>>> import numpy as np
>>> import numpy.linalg as la
>>> np.set_printoptions(precision=1, suppress=True, linewidth=100)
>>> K = np.loadtxt("m.csv", delimiter=",")
>>> K.round(1) + 0
array([[ 0. ,  5.4, -0.3],
       [-0.1,  5.1,  0.4],
       [ 0. ,  4.6,  0. ],
       [-0.1,  5. ,  0.4],
       [ 4.9, -0.3,  4.3],
       [ 4.7,  0.1,  4. ],
       [ 5.2, -0.5,  4.5],
       [ 5.2,  0.4,  3.9],
       [ 0. ,  0.2,  0.5],
       [-0.2,  0.5, -0.1],
       [-0.2, -0.1, -0.3],
       [ 0.6, -0.3, -0.3]])
>>> Y = np.c_[K[:, :1] @ np.array([[2]]), np.array([4, 0, 5, -3, -4, 4, 0, 4, 1, 0, 4, 2])]
>>> Y.round(1) + 0
array([[ 0. ,  4. ],
       [-0.2,  0. ],
       [ 0.1,  5. ],
       [-0.2, -3. ],
       [ 9.8, -4. ],
       [ 9.3,  4. ],
       [10.4,  0. ],
       [10.4,  4. ],
       [ 0. ,  1. ],
       [-0.4,  0. ],
       [-0.4,  4. ],
       [ 1.1,  2. ]])
>>> np.round(la.lstsq(K, Y[:, 0])[0], 1) + 0
array([2., 0., 0.])
>>> Uu, sv, vt = la.svd(Y, full_matrices=False)
>>> np.round(Uu.T @ Uu, 1) + 0
array([[1., 0.],
       [0., 1.]])
>>> round(float(np.sqrt((sv ** 2).sum())), 1), round(float(la.norm(Y)), 1)
(22.8, 22.8)
>>> np.abs(Uu[:, 0]).round(6).argmax()
np.int64(7)
>>> z = K[:, 1] > np.median(K[:, 1])
>>> f = K[z].mean(axis=0) - K[~z].mean(axis=0)
>>> f
array([-1.7,  3.7, -1.4])
>>> z.astype(int)
array([1, 1, 1, 1, 0, 0, 0, 1, 0, 1, 0, 0])
>>> np.argsort(-np.abs(f).round(6), kind="stable")
array([1, 0, 2])
>>> ((K - K.mean(axis=0)) @ f > 0).astype(int)
array([1, 1, 1, 1, 0, 0, 0, 0, 0, 1, 0, 0])
